% python3 -q
>>> import numpy as np
>>> import numpy.linalg as la
>>> np.set_printoptions(suppress=True, linewidth=100)
>>> def rnd(a):
...     return np.round(a, 2) + 0
... 
>>> arr = np.loadtxt("x.csv", delimiter=",")
>>> arr
array([[0., 2., 2.],
       [2., 0., 0.],
       [2., 0., 0.]])
>>> # column 2 repeats column 1
>>> [round(float(x), 2) for x in la.svd(arr, compute_uv=False)[:3]]
[2.83, 2.83, 0.0]
>>> np.argsort(-la.norm(arr, axis=0).round(6), kind="stable")[:3]
array([0, 1, 2])
>>> r = la.matrix_rank(arr)
>>> r
np.int64(2)
>>> null = la.svd(arr)[2][r:].T
>>> null.shape
(3, 1)
>>> rnd(arr @ null)
array([[0.],
       [0.],
       [0.]])
>>> np.allclose(arr @ null, 0)
True
>>> la.matrix_rank(arr.T @ arr), la.matrix_rank(arr @ arr.T)
(np.int64(2), np.int64(2))
>>> B = arr / np.sqrt((arr ** 2).mean(axis=1, keepdims=True))
>>> la.matrix_rank(B) == la.matrix_rank(arr)
np.True_
>>> rnd(la.norm(B, axis=1))
array([1.73, 1.73, 1.73])
>>> W0 = np.load("test7.npy")
>>> rnd(W0)
array([[ 0.16,  0.16, -0.16, -0.05,  0.16,  0.16, -0.16],
       [ 0.16,  0.16, -0.16, -0.05,  0.16,  0.16, -0.16],
       [-0.16, -0.16,  0.16,  0.05, -0.16, -0.16,  0.16],
       [-0.05, -0.05,  0.05,  0.02, -0.05, -0.05,  0.05],
       [ 0.16,  0.16, -0.16, -0.05,  0.16,  0.16, -0.16],
       [ 0.16,  0.16, -0.16, -0.05,  0.16,  0.16, -0.16],
       [-0.16, -0.16,  0.16,  0.05, -0.16, -0.16,  0.16]])
>>> r = la.matrix_rank(W0)
>>> r
np.int64(1)
>>> null = la.svd(W0)[2][r:].T
>>> null.shape
(7, 6)
>>> rnd(null @ null.T)
array([[ 0.84, -0.16,  0.16,  0.05, -0.16, -0.16,  0.16],
       [-0.16,  0.84,  0.16,  0.05, -0.16, -0.16,  0.16],
       [ 0.16,  0.16,  0.84, -0.05,  0.16,  0.16, -0.16],
       [ 0.05,  0.05, -0.05,  0.98,  0.05,  0.05, -0.05],
       [-0.16, -0.16,  0.16,  0.05,  0.84, -0.16,  0.16],
       [-0.16, -0.16,  0.16,  0.05, -0.16,  0.84,  0.16],
       [ 0.16,  0.16, -0.16, -0.05,  0.16,  0.16,  0.84]])
>>> la.matrix_rank(W0.T @ W0), la.matrix_rank(W0 @ W0.T)
(np.int64(1), np.int64(1))
>>> J = np.load("run15.npy")
>>> J
array([[ 0,  0,  6, -8],
       [ 0,  0,  0, -8],
       [ 6, -8,  0,  0],
       [ 0, -8,  0,  0]])
>>> proj = np.triu(np.array([[4, 1, 5, 0], [1, 4, 0, 2], [0, 0, 2, 1], [0, 3, 5, 3]]), 1) + np.eye(4)
>>> B = proj @ J @ la.inv(proj)
>>> np.poly(B)
array([   1.,    0., -100.,    0., 2304.])
>>> proj @ J - J @ proj
array([[ 30., -40.,   0., -14.],
       [  0., -16.,   0.,   0.],
       [  0., -14., -30.,  16.],
       [  0.,   0.,   0.,  16.]])
>>> rnd(la.det(B))
np.float64(2304.0)
>>> B
array([[  30.,  -70., -144.,  268.],
       [   0.,  -16.,    0.,   24.],
       [   6.,  -22.,  -30.,   74.],
       [   0.,   -8.,    0.,   16.]])
>>> x = np.array([-7, 3, -7, 6])
>>> rhs = J @ x
>>> rhs
array([-90, -48, -66, -24])
>>> rnd(la.solve(J, rhs))
array([-7.,  3., -7.,  6.])
>>> rnd(la.solve(J, 4 * rhs))
array([-28.,  12., -28.,  24.])
>>> rnd(la.solve(J, rhs + J[:, 0]))
array([-6.,  3., -7.,  6.])
>>> B = la.inv(J)
>>> np.allclose(B, J.T)
False
>>> J @ B
array([[1., 0., 0., 0.],
       [0., 1., 0., 0.],
       [0., 0., 1., 0.],
       [0., 0., 0., 1.]])
>>> rnd(B)
array([[ 0.  ,  0.  ,  0.17, -0.17],
       [ 0.  ,  0.  ,  0.  , -0.12],
       [ 0.17, -0.17,  0.  ,  0.  ],
       [ 0.  , -0.12,  0.  ,  0.  ]])
>>> rnd(la.inv(B))
array([[ 0.,  0.,  6., -8.],
       [ 0.,  0.,  0., -8.],
       [ 6., -8.,  0.,  0.],
       [ 0., -8.,  0.,  0.]])
>>> x = np.array([1, 0, 1, 8])
>>> np.sign((J @ x).round(6))
array([-1, -1,  1,  0])
>>> J @ np.ones(4)
array([-2., -8., -2., -8.])
>>> la.norm(J @ x) <= la.norm(J, 2) * la.norm(x) + 1e-9
np.True_
>>> J @ (2 * x)
array([-116, -128,   12,    0])
>>> np.einsum("ij,j->i", J, x)
array([-58, -64,   6,   0])
>>> J @ x
array([-58, -64,   6,   0])
>>> (J * x).sum(axis=1)
array([-58, -64,   6,   0])
>>> m1 = np.load("data.npy")
>>> m1
array([[6., 1., 1., 1., 1., 1., 1.],
       [1., 6., 1., 1., 1., 1., 1.],
       [1., 1., 6., 1., 1., 1., 1.],
       [1., 1., 1., 6., 1., 1., 1.],
       [1., 1., 1., 1., 6., 1., 1.],
       [1., 1., 1., 1., 1., 6., 1.],
       [1., 1., 1., 1., 1., 1., 6.]])
>>> (m1 + m1.T) / 2
array([[6., 1., 1., 1., 1., 1., 1.],
       [1., 6., 1., 1., 1., 1., 1.],
       [1., 1., 6., 1., 1., 1., 1.],
       [1., 1., 1., 6., 1., 1., 1.],
       [1., 1., 1., 1., 6., 1., 1.],
       [1., 1., 1., 1., 1., 6., 1.],
       [1., 1., 1., 1., 1., 1., 6.]])
>>> m1 @ m1
array([[42., 17., 17., 17., 17., 17., 17.],
       [17., 42., 17., 17., 17., 17., 17.],
       [17., 17., 42., 17., 17., 17., 17.],
       [17., 17., 17., 42., 17., 17., 17.],
       [17., 17., 17., 17., 42., 17., 17.],
       [17., 17., 17., 17., 17., 42., 17.],
       [17., 17., 17., 17., 17., 17., 42.]])
>>> rnd(la.matrix_power(m1, 4))
array([[3498., 2873., 2873., 2873., 2873., 2873., 2873.],
       [2873., 3498., 2873., 2873., 2873., 2873., 2873.],
       [2873., 2873., 3498., 2873., 2873., 2873., 2873.],
       [2873., 2873., 2873., 3498., 2873., 2873., 2873.],
       [2873., 2873., 2873., 2873., 3498., 2873., 2873.],
       [2873., 2873., 2873., 2873., 2873., 3498., 2873.],
       [2873., 2873., 2873., 2873., 2873., 2873., 3498.]])
>>> O, R = la.qr(m1)
>>> np.trace(O @ O.T)
np.float64(7.0)
>>> np.allclose(R.T @ R, m1.T @ m1)
True
>>> rnd(O.T @ O)
array([[1., 0., 0., 0., 0., 0., 0.],
       [0., 1., 0., 0., 0., 0., 0.],
       [0., 0., 1., 0., 0., 0., 0.],
       [0., 0., 0., 1., 0., 0., 0.],
       [0., 0., 0., 0., 1., 0., 0.],
       [0., 0., 0., 0., 0., 1., 0.],
       [0., 0., 0., 0., 0., 0., 1.]])
>>> rnd(O @ R)
array([[6., 1., 1., 1., 1., 1., 1.],
       [1., 6., 1., 1., 1., 1., 1.],
       [1., 1., 6., 1., 1., 1., 1.],
       [1., 1., 1., 6., 1., 1., 1.],
       [1., 1., 1., 1., 6., 1., 1.],
       [1., 1., 1., 1., 1., 6., 1.],
       [1., 1., 1., 1., 1., 1., 6.]])
>>> O.shape, R.shape
((7, 7), (7, 7))
>>> evals, vecs = la.eigh(m1)
>>> x = np.array([6, 8, -4, -4, -7, 9, -1])
>>> rnd(la.eigvalsh(m1[1:, 1:]))
array([ 5.,  5.,  5.,  5.,  5., 11.])
>>> np.abs(m1).sum(axis=1).max(), np.abs(evals).max()
(np.float64(12.0), np.float64(12.0))
>>> (np.sign(vecs[:, -1].round(6)) == np.sign(vecs[0, -1].round(6))).astype(int)
array([1, 1, 1, 1, 1, 1, 1])
>>> rnd(x @ m1 @ x / (x @ x)), rnd(evals[0]), evals[-1]
(np.float64(5.19), np.float64(5.0), np.float64(12.0))
>>> rnd(vecs * np.maximum(evals, 0) @ vecs.T)
array([[6., 1., 1., 1., 1., 1., 1.],
       [1., 6., 1., 1., 1., 1., 1.],
       [1., 1., 6., 1., 1., 1., 1.],
       [1., 1., 1., 6., 1., 1., 1.],
       [1., 1., 1., 1., 6., 1., 1.],
       [1., 1., 1., 1., 1., 6., 1.],
       [1., 1., 1., 1., 1., 1., 6.]])
>>> x @ m1 @ x
np.float64(1364.0)
>>> B = la.inv(m1)
>>> rnd(la.inv(B))
array([[6., 1., 1., 1., 1., 1., 1.],
       [1., 6., 1., 1., 1., 1., 1.],
       [1., 1., 6., 1., 1., 1., 1.],
       [1., 1., 1., 6., 1., 1., 1.],
       [1., 1., 1., 1., 6., 1., 1.],
       [1., 1., 1., 1., 1., 6., 1.],
       [1., 1., 1., 1., 1., 1., 6.]])
>>> rnd(la.slogdet(m1)[0])
np.float64(1.0)
>>> rnd(la.det(m1) * B)
array([[34375., -3125., -3125., -3125., -3125., -3125., -3125.],
       [-3125., 34375., -3125., -3125., -3125., -3125., -3125.],
       [-3125., -3125., 34375., -3125., -3125., -3125., -3125.],
       [-3125., -3125., -3125., 34375., -3125., -3125., -3125.],
       [-3125., -3125., -3125., -3125., 34375., -3125., -3125.],
       [-3125., -3125., -3125., -3125., -3125., 34375., -3125.],
       [-3125., -3125., -3125., -3125., -3125., -3125., 34375.]])
>>> (np.abs(B) > 1e-9).astype(int)
array([[1, 1, 1, 1, 1, 1, 1],
       [1, 1, 1, 1, 1, 1, 1],
       [1, 1, 1, 1, 1, 1, 1],
       [1, 1, 1, 1, 1, 1, 1],
       [1, 1, 1, 1, 1, 1, 1],
       [1, 1, 1, 1, 1, 1, 1],
       [1, 1, 1, 1, 1, 1, 1]])
>>> rnd(la.cond(m1))
np.float64(2.4)
>>> rnd(B)
array([[ 0.18, -0.02, -0.02, -0.02, -0.02, -0.02, -0.02],
       [-0.02,  0.18, -0.02, -0.02, -0.02, -0.02, -0.02],
       [-0.02, -0.02,  0.18, -0.02, -0.02, -0.02, -0.02],
       [-0.02, -0.02, -0.02,  0.18, -0.02, -0.02, -0.02],
       [-0.02, -0.02, -0.02, -0.02,  0.18, -0.02, -0.02],
       [-0.02, -0.02, -0.02, -0.02, -0.02,  0.18, -0.02],
       [-0.02, -0.02, -0.02, -0.02, -0.02, -0.02,  0.18]])
>>> X = np.loadtxt("a.csv", delimiter=",")
>>> rnd(X)
array([[-0.31,  0.07,  0.12, -0.73,  0.55,  0.13, -0.2 ],
       [ 0.21, -0.43,  0.36, -0.11,  0.11, -0.79, -0.07],
       [-0.31,  0.35, -0.53, -0.22, -0.37, -0.51, -0.24],
       [ 0.83,  0.14, -0.27, -0.45, -0.06,  0.06,  0.12],
       [ 0.21, -0.14,  0.08,  0.09, -0.15,  0.21, -0.93],
       [ 0.21,  0.64,  0.05,  0.39,  0.56, -0.24, -0.15],
       [ 0.  ,  0.49,  0.71, -0.2 , -0.47,  0.02,  0.04]])
>>> rng = np.random.default_rng(61)
>>> z = rng.permutation(7)
>>> z
array([4, 6, 3, 0, 2, 1, 5])
>>> B = X[z][:, z]
>>> rnd(np.sort(np.abs(la.eigvals(B))))
array([1., 1., 1., 1., 1., 1., 1.])
>>> F = np.load("m.npy")
>>> F
array([[ 6,  1, -8, -2],
       [-3,  2, -5,  7],
       [ 6,  7, 14, -4],
       [-4,  8,  3, -6]])
>>> x = np.array([0, 2, 0, 1])
>>> rhs = F @ x
>>> coef, lr = np.zeros(4), 1 / la.norm(F, 2) ** 2
>>> for i in range(8):
...     coef -= lr * F.T @ (F @ coef - rhs)
...     if i % 2 == 0: print(i, round(la.norm(F @ coef - rhs), 2))
... 
0 13.42
2 10.0
4 7.66
6 5.98
>>> rnd(coef)
array([-0.19,  1.42,  0.08,  0.46])
>>> data = np.load("w.npy")
>>> data
array([[ 0.,  2.,  1.],
       [ 0., -2.,  0.],
       [ 0., -2.,  3.]])
>>> x = np.array([2, 2, 0])
>>> h1 = np.maximum(data @ x, 0)
>>> data.T @ h1
array([0., 8., 4.])
>>> h1
array([4., 0., 0.])
>>> z = rng.permutation(3)
>>> z
array([1, 0, 2])
>>> B = data[z][:, z]
>>> np.allclose(B, data)
False
>>> rnd(la.det(B)), rnd(la.det(data[z]))
(np.float64(0.0), np.float64(0.0))
>>> rnd(np.sort(np.abs(la.eigvals(B))))
array([0., 2., 3.])
>>> x = np.array([0, -4, -2])
>>> la.norm(data @ x) <= la.norm(data, 2) * la.norm(x) + 1e-9
np.True_
>>> data @ np.ones(3)
array([ 3., -2.,  1.])
>>> la.matrix_rank(data, rtol=0.1)
np.int64(2)
>>> B = data / np.sqrt((data ** 2).mean(axis=1, keepdims=True))
>>> rnd(B[1])
array([ 0.  , -1.73,  0.  ])
>>> la.matrix_rank(B) == la.matrix_rank(data)
np.True_
>>> A = np.load("dump.npy")
>>> A
array([[-26,   4,  -3,   4],
       [  5, -11,   1,  -2],
       [  3,   1,  -5,   3],
       [ -2,   1,   5,  26]])
>>> O, vecs = la.qr(A[:, :1])[0], la.qr(A[:, 1:])[0]
>>> sig = la.svd(O.T @ vecs, compute_uv=False)
>>> rnd(la.norm(O @ O.T - vecs @ vecs.T, 2))
np.float64(1.0)
>>> rnd(np.degrees(np.arccos(sig.clip(0, 1))))
array([54.22])
>>> A[1] @ A[0]
np.int64(-185)
>>> rnd(la.norm(A[1], 1)), rnd(la.norm(A[1], np.inf))
(np.float64(19.0), np.float64(11.0))
>>> rnd(la.norm(A, 2))
np.float64(30.02)
>>> B = A[0, 0] * A[1:] - np.outer(A[1:, 0], A[0])
>>> B
array([[   0,  266,  -11,   32],
       [   0,  -38,  139,  -90],
       [   0,  -18, -136, -668]])
>>> np.flatnonzero(~B.round(6).any(axis=1))
array([], dtype=int64)
>>> la.matrix_rank(B), la.matrix_rank(A)
(np.int64(3), np.int64(4))
